% python3 -q
>>> import numpy as np
>>> import numpy.linalg as la
>>> np.set_printoptions(precision=2, suppress=True, linewidth=200, floatmode="fixed")
>>> K = np.load("sample3.npy")
>>> K
array([[-2,  2, -2, -5, -5, -5, -5],
       [ 2, -2,  0,  4,  2,  5, -1],
       [-2,  0,  6,  0,  6,  0, -2],
       [-5,  4,  0, -6,  0, -2,  6],
       [-5,  2,  6,  0,  4,  4,  3],
       [-5,  5,  0, -2,  4, -4,  0],
       [-5, -1, -2,  6,  3,  0,  4]])
>>> # equal to its transpose
>>> x0 = np.array([4, 3, 1, 1, 9, 1, 1])
>>> K @ np.eye(7)[6]
array([-5.00, -1.00, -2.00,  6.00,  3.00,  0.00,  4.00])
>>> K @ np.ones(7)
array([-22.00,  10.00,   8.00,  -3.00,  14.00,  -2.00,   5.00])
>>> la.norm(K @ x0) <= la.norm(K, 2) * la.norm(x0) + 1e-9
np.True_
>>> np.sign((K @ x0).round(6))
array([-1,  1,  1, -1,  1,  1,  1])
>>> np.round(la.eigvalsh(K).min(), 2)
np.float64(-15.4)
>>> [round(float(la.det(K[:i, :i])), 2) + 0 for i in range(1, 8)]
[-2.0, 0.0, 8.0, 28.0, -200.0, 1600.0, 223586.0]
>>> np.all(la.eigvalsh(K) > 0)
np.False_
>>> q, evecs = la.qr(K[:, :3])[0], la.qr(K[:, 3:])[0]
>>> s = la.svd(q.T @ evecs, compute_uv=False)
>>> np.degrees(np.arccos(s.clip(0, 1)))
array([14.51, 29.28, 41.44])
>>> round(la.norm(q @ q.T - evecs @ evecs.T, 2), 2)
np.float64(1.0)
>>> s
array([0.97, 0.87, 0.75])
>>> (s > 0.9).sum()
np.int64(1)
